In [1]: import numpy as np

In [2]: import numpy.linalg as la

In [3]: np.set_printoptions(precision=2, suppress=True, linewidth=140, floatmode="fixed")

In [4]: E = np.load("out13.npy")

In [5]: print(E)
[[ 0.76 -0.03 -1.44  2.17]
 [ 0.64  0.06 -1.32  1.92]
 [-1.17 -0.01  2.36 -3.50]
 [ 1.10  0.00 -2.20  3.30]
 [-0.28  0.06  0.55 -0.86]
 [-0.79  0.02  1.62 -2.43]
 [ 1.84  0.01 -3.67  5.46]
 [ 1.08  0.01 -2.15  3.28]
 [ 0.22 -0.03 -0.42  0.70]
 [-1.82 -0.01  3.67 -5.51]
 [ 1.67  0.01 -3.37  5.12]
 [-0.76  0.02  1.55 -2.31]
 [ 0.18  0.01 -0.42  0.64]
 [-0.38  0.02  0.75 -1.07]
 [-1.23  0.00  2.51 -3.71]
 [-0.96  0.03  1.90 -2.87]
 [ 0.68  0.01 -1.38  2.01]
 [ 0.81  0.04 -1.62  2.44]
 [-0.18  0.00  0.39 -0.59]
 [-1.49 -0.03  3.00 -4.49]
 [-0.29 -0.02  0.66 -0.96]]

In [6]: Xs = E - E.mean(axis=0)

In [7]: V = la.svd(Xs)[2][:1]

In [8]: A2 = Xs - Xs @ V.T @ V

In [9]: print((Xs @ V.T).std(axis=0))
[3.81]

In [10]: print(np.round(la.norm(A2) / la.norm(Xs), 2))
0.01

In [11]: print(A2.std(axis=0))
[0.02 0.02 0.02 0.01]

In [12]: print(la.norm(A2, axis=1).round(6).argmax())
1

In [13]: W2 = E[[2, 4]].astype(float)

In [14]: for _ in range(7):
    ...:     lab = la.norm(E[:, None] - W2, axis=-1).argmin(axis=1)
    ...:     W2 = np.array([E[lab == j].mean(axis=0) for j in range(2)])
    ...: 

In [15]: print(lab)
[1 1 0 1 0 0 1 1 1 0 1 0 1 0 0 0 1 1 0 0 0]

In [16]: print(np.round(W2[1] - W2[0], 2) + 0)
[ 1.75  0.00 -3.52  5.28]

In [17]: print(np.abs(W2[1] - W2[0]).argmax())
3

In [18]: Xs = (E - E.mean(axis=0)) / E.std(axis=0)

In [19]: print(np.argwhere(np.abs(Xs) > 2))
[[1 1]
 [4 1]]

In [20]: print(Xs.std(axis=0))
[1.00 1.00 1.00 1.00]

In [21]: coef = la.lstsq(np.delete(Xs, 2, axis=1), Xs[:, 2])[0]

In [22]: print(round(float(1 - np.var(Xs[:, 2] - np.delete(Xs, 2, axis=1) @ coef)), 2))
1.0

In [23]: print(np.abs(coef).argmax())
2

In [24]: x0 = np.array([1, 0, 1, 1])

In [25]: a = np.maximum(E @ x0, 0)

In [26]: print(a)
[1.49 1.24 0.00 2.20 0.00 0.00 3.63 2.21 0.50 0.00 3.42 0.00 0.40 0.00 0.00 0.00 1.31 1.63 0.00 0.00 0.00]

In [27]: print(np.maximum(E @ x0, 0) - np.maximum(-E @ x0, 0))
[ 1.49  1.24 -2.31  2.20 -0.59 -1.60  3.63  2.21  0.50 -3.66  3.42 -1.52  0.40 -0.70 -2.43 -1.93  1.31  1.63 -0.38 -2.98 -0.59]
